% python3 -q
>>> import numpy as np
>>> import numpy.linalg as la
>>> np.set_printoptions(precision=2, suppress=True, linewidth=160, sign=" ")
>>> rng = np.random.default_rng(9)
>>> theta = np.sort(rng.uniform(-2, 2, 12))
>>> data = np.c_[theta, theta ** 2, theta ** 3] @ np.array([[-1, 0, 0], [0, 2, 2], [1, 0, 0]])
>>> print(data)
[[-4.9   7.17  7.17]
 [-3.52  6.05  6.05]
 [ 0.23  1.45  1.45]
 [ 0.24  0.13  0.13]
 [ 0.06  0.01  0.01]
 [-0.34  0.34  0.34]
 [-0.22  1.49  1.49]
 [ 0.26  2.46  2.46]
 [ 1.55  4.16  4.16]
 [ 1.77  4.39  4.39]
 [ 2.93  5.52  5.52]
 [ 3.01  5.6   5.6 ]]
>>> C2 = np.cov(data, rowvar=False)
>>> print(np.polyfit(data[:, 1], data[:, 0], 1))
[-0.17  0.63]
>>> print(np.argsort(-data.std(axis=0).round(6), kind="stable"))
[ 1  2  0]
>>> print(np.round(la.eigvalsh(C2)[::-1], 2) + 0)
[ 13.34   5.13   0.  ]
>>> print(np.median(data, axis=0))
[ 0.23  3.31  3.31]
>>> print(C2)
[[ 5.44 -1.1  -1.1 ]
 [-1.1   6.52  6.52]
 [-1.1   6.52  6.52]]
>>> print([round(float(x), 2) for x in la.svd(C2, compute_uv=False)[:3]])
[13.34, 5.13, 0.0]
>>> print(np.round(la.norm(C2, 2) / la.norm(C2), 2))
0.93
>>> C2 = data.T @ data
>>> print(la.matrix_rank(C2))
2
>>> print(np.allclose(C2, C2.T))
True
>>> print(np.round(la.eigvalsh(C2)[::-1], 2) + 0)
[ 394.32   59.44    0.  ]
>>> Ac = data - data.mean(axis=0)
>>> vecs = la.svd(Ac)[2][:2]
>>> M2 = Ac - Ac @ vecs.T @ vecs
>>> print(la.norm(M2, axis=1).round(6).argmax())
0
>>> print(round(la.norm(M2) / la.norm(Ac), 2))
0.0
>>> D = la.norm(data[:, None] - data[None], axis=-1)
>>> print((D + 1e9 * np.eye(12)).round(6).argmin(axis=1))
[  1   0   6   4   3   4   2   2   9   8  11  10]
>>> print(np.flatnonzero(D[7] < D.mean() / 2))
[ 2  6  7]
>>> print(np.unravel_index(D.round(6).argmax(), D.shape))
(np.int64(0), np.int64(4))
>>> print(la.matrix_rank(D ** 2))
4
>>> print(la.norm(data - data.mean(axis=0), axis=1))
[ 7.48  5.38  2.52  4.39  4.56  4.11  2.48  1.1   1.96  2.34  4.31  4.44]
>>> M = np.load("a.npy")
>>> print(M)
[[ 4  2  1  0  3]
 [ 2  0  4  1  1]
 [ 1  4  4 -4  0]
 [ 0  1 -4 -2 -1]
 [ 3  1  0 -1 -2]]
>>> print([round(float(x), 2) for x in la.svd(M, compute_uv=False)[:3]])
[8.55, 5.93, 4.56]
>>> print(la.matrix_rank(M, rtol=0.1))
4
>>> print(np.poly(M))
[  1.  -4. -61. 104. 712. 126.]
>>> print(np.einsum("ii->", M))
4
>>> print(round(la.eigvals(M).sum().real, 2))
4.0
>>> mat = np.load("x.npy")
>>> print(mat)
[[ 19.44  -0.92   4.62]
 [ -5.21 -19.21  -1.96]
 [ 17.59  -8.7    3.89]
 [ 17.26  -9.37   3.78]
 [-19.36   2.15  -4.55]
 [ 19.33   2.07   4.7 ]
 [ 14.81  12.83   4.02]
 [-17.6    8.67  -3.89]
 [  8.85 -17.87   1.46]
 [-16.57  10.61  -3.57]]
>>> def softmax(z):
...     e = np.exp(z - z.max(axis=-1, keepdims=True))
...     return e / e.sum(axis=-1, keepdims=True)
... 
>>> print(np.round(softmax(10 * mat[6]), 2) + 0)
[ 1.  0.  0.]
>>> att = mat @ mat.T / np.sqrt(3)
>>> print(softmax(att).round(6).argmax(axis=1))
[ 0  1  2  3  4  5  6  7  8  9]
>>> print(np.round(softmax(att + np.triu(np.full(att.shape, -np.inf), 1)), 2) + 0)
[[ 1.    0.    0.    0.    0.    0.    0.    0.    0.    0.  ]
 [ 0.    1.    0.    0.    0.    0.    0.    0.    0.    0.  ]
 [ 0.    0.    1.    0.    0.    0.    0.    0.    0.    0.  ]
 [ 0.    0.    0.46  0.54  0.    0.    0.    0.    0.    0.  ]
 [ 0.    0.    0.    0.    1.    0.    0.    0.    0.    0.  ]
 [ 0.07  0.    0.    0.    0.    0.93  0.    0.    0.    0.  ]
 [ 0.    0.    0.    0.    0.    0.    1.    0.    0.    0.  ]
 [ 0.    0.    0.    0.    0.    0.    0.    1.    0.    0.  ]
 [ 0.    0.    0.    0.    0.    0.    0.    0.    1.    0.  ]
 [ 0.    0.    0.    0.    0.    0.    0.    0.2   0.    0.8 ]]
>>> D = la.norm(mat[:, None] - mat[None], axis=-1)
>>> print(D[0].round(6).argsort(kind="stable")[:4])
[ 0  5  2  3]
>>> print(D.mean(axis=1).argmax())
4
>>> print(np.unravel_index(D.round(6).argmax(), D.shape))
(np.int64(2), np.int64(7))
>>> print(D[:5, :5])
[[  0.    31.39   8.03   8.77  39.98]
 [ 31.39   0.    25.77  25.19  25.75]
 [  8.03  25.77   0.     0.76  39.42]
 [  8.77  25.19   0.76   0.    39.28]
 [ 39.98  25.75  39.42  39.28   0.  ]]
>>> print(la.norm(mat - mat.mean(axis=0), axis=1))
[ 16.07  19.67  15.59  15.59  24.18  16.45  18.69  24.41  16.68  24.4 ]
>>> print((D + 1e9 * np.eye(10)).round(6).argmin(axis=1))
[ 5  8  3  2  7  0  5  9  3  7]
>>> print(D[0])
[  0.    31.39   8.03   8.77  39.98   2.99  14.52  39.19  20.23  38.69]
>>> z = mat[:, 2] > np.median(mat[:, 2])
>>> f = mat[z].mean(axis=0) - mat[~z].mean(axis=0)
>>> print(((mat - mat.mean(axis=0)) @ f > 0).astype(int))
[ 1  0  1  1  0  1  1  0  1  0]
>>> print((((mat - mat.mean(axis=0)) @ f > 0) == z).mean())
0.9
>>> print(f)
[ 27.66   2.31   6.71]
>>> Z = mat[[4, 1]].astype(float)
>>> for _ in range(7):
...     z = la.norm(mat[:, None] - Z, axis=-1).argmin(axis=1)
...     Z = np.array([mat[z == j].mean(axis=0) for j in range(2)])
... 
>>> print(z)
[ 1  1  1  1  0  1  1  0  1  0]
>>> print(Z)
[[-17.84   7.14  -4.01]
 [ 13.15  -5.88   2.93]]
>>> Ac = mat - mat.mean(axis=0)
>>> U, s, Vt = la.svd(Ac, full_matrices=False)
>>> print(np.round(s ** 2 / (s ** 2).sum(), 2) + 0)
[ 0.73  0.27  0.  ]
>>> print(round(float((s ** 2).sum() ** 2 / (s ** 4).sum()), 2))
1.66
>>> print(Vt[0] * np.sign(Vt[0, np.abs(Vt[0]).argmax()]))
[ 0.94 -0.28  0.21]
>>> f = np.array([3, 2, 6, 4, 6]) + 0.5
>>> W0 = np.eye(5) - 2 * np.outer(f, f) / (f @ f)
>>> print(W0)
[[ 0.8  -0.14 -0.37 -0.26 -0.37]
 [-0.14  0.9  -0.26 -0.18 -0.26]
 [-0.37 -0.26  0.31 -0.47 -0.69]
 [-0.26 -0.18 -0.47  0.67 -0.47]
 [-0.37 -0.26 -0.69 -0.47  0.31]]
>>> # symmetric
>>> M2 = la.inv(W0)
>>> print(M2)
[[ 0.8  -0.14 -0.37 -0.26 -0.37]
 [-0.14  0.9  -0.26 -0.18 -0.26]
 [-0.37 -0.26  0.31 -0.47 -0.69]
 [-0.26 -0.18 -0.47  0.67 -0.47]
 [-0.37 -0.26 -0.69 -0.47  0.31]]
>>> print(round(la.slogdet(W0)[0], 2))
-1.0
>>> print((np.abs(M2) > 1e-9).astype(int))
[[ 1  1  1  1  1]
 [ 1  1  1  1  1]
 [ 1  1  1  1  1]
 [ 1  1  1  1  1]
 [ 1  1  1  1  1]]
>>> print(la.det(W0) * M2)
[[-0.8   0.14  0.37  0.26  0.37]
 [ 0.14 -0.9   0.26  0.18  0.26]
 [ 0.37  0.26 -0.31  0.47  0.69]
 [ 0.26  0.18  0.47 -0.67  0.47]
 [ 0.37  0.26  0.69  0.47 -0.31]]
>>> print(round(float(la.det(W0) * la.det(M2)), 2))
1.0
>>> print(np.round(W0 @ W0.T, 2) + 0)
[[ 1.  0.  0.  0.  0.]
 [ 0.  1.  0.  0.  0.]
 [ 0.  0.  1.  0.  0.]
 [ 0.  0.  0.  1.  0.]
 [ 0.  0.  0.  0.  1.]]
>>> print(np.round(W0[:, 4] @ W0[:, 0], 2))
0.0
>>> print(la.pinv(W0))
[[ 0.8  -0.14 -0.37 -0.26 -0.37]
 [-0.14  0.9  -0.26 -0.18 -0.26]
 [-0.37 -0.26  0.31 -0.47 -0.69]
 [-0.26 -0.18 -0.47  0.67 -0.47]
 [-0.37 -0.26 -0.69 -0.47  0.31]]
>>> M2 = W0 + rng.integers(-2, 3, (5, 1)) @ rng.integers(-2, 3, (1, 5))
>>> print(M2)
[[ 2.8  -1.14  0.63  1.74 -1.37]
 [-4.14  2.9  -2.26 -4.18  1.74]
 [-4.37  1.74 -1.69 -4.47  1.31]
 [ 3.74 -2.18  1.53  4.67 -2.47]
 [-2.37  0.74 -1.69 -2.47  1.31]]
>>> print(M2 - W0)
[[ 2. -1.  1.  2. -1.]
 [-4.  2. -2. -4.  2.]
 [-4.  2. -2. -4.  2.]
 [ 4. -2.  2.  4. -2.]
 [-2.  1. -1. -2.  1.]]
>>> print(np.round(la.svd(M2 - W0, compute_uv=False), 2) + 0)
[ 12.41   0.     0.     0.     0.  ]
>>> print(np.round(softmax(10 * W0[3]), 2) + 0)
[ 0.  0.  0.  1.  0.]
>>> print(softmax(W0).sum(axis=1))
[ 1.  1.  1.  1.  1.]
>>> print(softmax(W0[3] + 4))
[ 0.16  0.17  0.13  0.41  0.13]
>>> att = W0 @ W0.T / np.sqrt(5)
>>> print(softmax(att))
[[ 0.28  0.18  0.18  0.18  0.18]
 [ 0.18  0.28  0.18  0.18  0.18]
 [ 0.18  0.18  0.28  0.18  0.18]
 [ 0.18  0.18  0.18  0.28  0.18]
 [ 0.18  0.18  0.18  0.18  0.28]]
>>> print(softmax(att + np.triu(np.full(att.shape, -np.inf), 1)))
[[ 1.    0.    0.    0.    0.  ]
 [ 0.39  0.61  0.    0.    0.  ]
 [ 0.28  0.28  0.44  0.    0.  ]
 [ 0.22  0.22  0.22  0.34  0.  ]
 [ 0.18  0.18  0.18  0.18  0.28]]
>>> X = np.triu(rng.random((3, 3)) < 0.8, 1).astype(int)
>>> X = X + X.T
>>> print(X)
[[ 0  1  1]
 [ 1  0  0]
 [ 1  0  0]]
>>> print(np.round(la.eigvals(X).sum().real, 2))
0.0
>>> print(round(float(la.det(X[::-1])), 2))
0.0
>>> print(round(float(la.det(X.T)), 2))
0.0
>>> print(np.einsum("ij,ji->", X, X))
4
>>> r = la.matrix_rank(X)
>>> print(r)
2
>>> null = la.svd(X)[2][r:].T
>>> print([int(la.matrix_rank(np.delete(X, i, axis=0))) for i in range(3)])
[1, 2, 2]
>>> print([int(la.matrix_rank(X[:, :j + 1])) for j in range(3)])
[1, 2, 2]
>>> print(np.allclose(X @ null, 0))
True
>>> print(null[:, 0] / null[np.abs(null[:, 0]).round(6).argmax(), 0])
[-0.  1. -1.]
>>> print(null @ null.T)
[[ 0.   0.   0. ]
 [ 0.   0.5 -0.5]
 [ 0.  -0.5  0.5]]
>>> print(null.shape)
(3, 1)
>>> print(np.round(X @ null, 2) + 0)
[[ 0.]
 [ 0.]
 [ 0.]]
>>> print([int(la.matrix_rank(X[:i])) for i in range(1, len(X) + 1)])
[1, 2, 2]
>>> proj = np.triu(np.array([[1, -2, 2], [0, 0, 1], [2, -2, -2]]), 1) + np.eye(3)
>>> M2 = proj @ X @ la.inv(proj)
>>> print(la.matrix_rank(M2))
2
>>> print(M2)
[[ 0.  1.  0.]
 [ 2.  4. -8.]
 [ 1.  2. -4.]]
>>> print(np.trace(M2), np.trace(X))
0.0 0
>>> K = np.array([[-3.0, 0.0, 0.0, 0.0],
...     [0.0, 1.0, 4.0, 4.0],
...     [0.0, 4.0, 1.0, 4.0],
...     [0.0, 4.0, 4.0, 1.0]])
>>> print(K)
[[-3.  0.  0.  0.]
 [ 0.  1.  4.  4.]
 [ 0.  4.  1.  4.]
 [ 0.  4.  4.  1.]]
>>> M2 = K / la.norm(K, axis=1, keepdims=True)
>>> C2 = M2 @ M2.T
>>> print(np.degrees(np.arccos(np.clip(C2[0, 3], -1, 1))))
90.0
>>> print((np.abs(C2) > 0.9).astype(int))
[[ 1  0  0  0]
 [ 0  1  0  0]
 [ 0  0  1  0]
 [ 0  0  0  1]]
>>> print(la.norm(M2, axis=1))
[ 1.  1.  1.  1.]
>>> print(np.argwhere(np.triu(np.abs(C2) > 0.95, 1)))
[]
>>> ev, vecs = la.eigh(K)
>>> print(np.unique(ev.round(6) + 0, return_counts=True)[1])
[ 3  1]
>>> print(np.abs(vecs[:, -1]))
[ 0.    0.58  0.58  0.58]
>>> print(la.svd(K, compute_uv=False))
[ 9.  3.  3.  3.]
>>> print(la.eigvalsh(K + -2 * np.eye(4)))
[-5. -5. -5.  7.]
>>> ev, vecs = la.eigh(K)
>>> x = np.array([5, 4, 0, -5])
>>> print(vecs * np.abs(ev) @ vecs.T)
[[ 3.  0.  0.  0.]
 [ 0.  5.  2.  2.]
 [ 0.  2.  5.  2.]
 [ 0.  2.  2.  5.]]
>>> print(la.eigvalsh(K[1:, 1:]))
[-3. -3.  9.]
>>> print(vecs * np.maximum(ev, 0) @ vecs.T)
[[ 0.  0.  0.  0.]
 [ 0.  3.  3.  3.]
 [ 0.  3.  3.  3.]
 [ 0.  3.  3.  3.]]
>>> print(np.abs(K).sum(axis=1).max(), round(np.abs(ev).max(), 2))
9.0 9.0
>>> print(round(float(x @ K @ x / (x @ x)), 2), round(float(ev[0]), 2), round(float(ev[-1]), 2))
-2.94 -3.0 9.0
>>> ev, vecs = la.eig(K)
>>> print(np.sort(la.eigvals(K @ K)))
[  9.   9.   9.  81.]
>>> print(round(float(np.prod(ev)), 2))
-243.0
>>> print(np.round(K @ vecs[:, 0] - ev[0] * vecs[:, 0], 2) + 0)
[ 0.  0.  0.  0.]
>>> M2 = K / np.sqrt((K ** 2).mean(axis=1, keepdims=True))
>>> print(la.matrix_rank(K - K.mean(axis=1, keepdims=True)))
3
>>> print(la.matrix_rank(M2) == la.matrix_rank(K))
True
>>> print(la.norm(M2, axis=1))
[ 2.  2.  2.  2.]
